>>> import numpy as np
>>> import numpy.linalg as la
>>> np.set_printoptions(suppress=True, linewidth=100)
>>> arr = -1 * np.eye(4) + np.eye(4, k=1)
>>> print(arr)
[[-1.  1.  0.  0.]
 [ 0. -1.  1.  0.]
 [ 0.  0. -1.  1.]
 [ 0.  0.  0. -1.]]
>>> q, vecs = la.qr(arr[:, :3])[0], la.qr(arr[:, 3:])[0]
>>> s = la.svd(q.T @ vecs, compute_uv=False)
>>> print(round(la.norm(q @ q.T - vecs @ vecs.T, 2), 3))
1.0
>>> x = np.array([2, -2, -2, -1])
>>> y = arr @ x
>>> print(y)
[-4.  0.  1.  1.]
>>> print(np.round(la.solve(arr, 4 * y), 3))
[ 8. -8. -8. -4.]
>>> print(np.round(la.solve(arr, y + arr[:, 2]), 3))
[ 2. -2. -1. -1.]
>>> print(np.round(la.solve(arr, arr[:, 0]), 3))
[ 1. -0. -0. -0.]
>>> print(np.round(la.solve(arr.T, arr[1]), 3))
[-0.  1. -0. -0.]
>>> M = np.loadtxt("out16.csv", delimiter=",")
>>> print(M.round(3))
[[-0.633 -0.7   -0.233 -0.233]
 [-0.7    0.7   -0.1   -0.1  ]
 [-0.233 -0.1    0.967 -0.033]
 [-0.233 -0.1   -0.033  0.967]]
>>> M2 = M / la.norm(M, axis=1, keepdims=True)
>>> C2 = M2 @ M2.T
>>> print(np.degrees(np.arccos(np.clip(C2[3, 2], -1, 1))))
90.0
>>> print(C2[3].round(3) + 0)
[0. 0. 0. 1.]
>>> print(np.argwhere(np.triu(np.abs(C2) > 0.95, 1)))
[]
>>> print((C2 - 2 * np.eye(4)).round(6).argmax(axis=1))
[1 0 0 0]
>>> X = np.array([[9, -1, 4, 4],
...     [-2, -7, 5, -7],
...     [-2, 4, 9, 6],
...     [-7, -1, 5, -8],
...     [-7, -4, 6, 5],
...     [5, 5, 4, -4]])
>>> X[3] = X[0]
>>> print(X)
[[ 9 -1  4  4]
 [-2 -7  5 -7]
 [-2  4  9  6]
 [ 9 -1  4  4]
 [-7 -4  6  5]
 [ 5  5  4 -4]]
>>> M2 = X / la.norm(X, axis=1, keepdims=True)
>>> C2 = M2 @ M2.T
>>> print(C2[2].round(3))
[ 0.304 -0.159  1.     0.304  0.624  0.208]
>>> print(X.reshape(2, -1))
[[ 9 -1  4  4 -2 -7  5 -7 -2  4  9  6]
 [ 9 -1  4  4 -7 -4  6  5  5  5  4 -4]]
>>> t3 = X.reshape(6, 2, -1)
>>> print(np.einsum("ihd,ihd->ih", t3, t3))
[[ 82  32]
 [ 53  74]
 [ 20 117]
 [ 82  32]
 [ 65  61]
 [ 50  32]]
>>> print(t3.sum(axis=1))
[[ 13   3]
 [  3 -14]
 [  7  10]
 [ 13   3]
 [ -1   1]
 [  9   1]]
>>> print(t3.transpose(1, 0, 2))
[[[ 9 -1]
  [-2 -7]
  [-2  4]
  [ 9 -1]
  [-7 -4]
  [ 5  5]]

 [[ 4  4]
  [ 5 -7]
  [ 9  6]
  [ 4  4]
  [ 6  5]
  [ 4 -4]]]
>>> print(t3.shape)
(6, 2, 2)
>>> q, R = la.qr(X)
>>> print(np.allclose(R.T @ R, X.T @ X))
True
>>> print(np.round(np.abs(np.diag(R)), 3))
[15.62  10.055 13.634 11.316]
>>> print(round(float(abs(R[0, 0])), 3), round(la.norm(X[:, 0]), 3))
15.62 15.62
>>> print(np.round(q.T @ q, 3) + 0)
[[1. 0. 0. 0.]
 [0. 1. 0. 0.]
 [0. 0. 1. 0.]
 [0. 0. 0. 1.]]
>>> print(np.trace(q @ q.T))
4.0
>>> print(np.round(q @ R, 3))
[[ 9. -1.  4.  4.]
 [-2. -7.  5. -7.]
 [-2.  4.  9.  6.]
 [ 9. -1.  4.  4.]
 [-7. -4.  6.  5.]
 [ 5.  5.  4. -4.]]
>>> print(R.round(3))
[[-15.62   -2.625  -1.408  -1.216]
 [  0.     10.055  -1.462   2.169]
 [  0.      0.    -13.634  -4.874]
 [  0.      0.      0.    -11.316]]
>>> x = np.array([2, 1, 1, 3])
>>> y = X @ x
>>> print(y)
[ 33 -27  27  33   3   7]
>>> print(np.round(la.solve(X.T @ X, X.T @ y), 3))
[2. 1. 1. 3.]
>>> rng = np.random.default_rng(578)
>>> y = y + 0.3 * rng.normal(size=6)
>>> print(y.round(3))
[ 33.512 -26.72   26.513  32.837   3.157   7.101]
>>> b, *_ = la.lstsq(X, y)
>>> print(b.round())
[2. 1. 1. 3.]
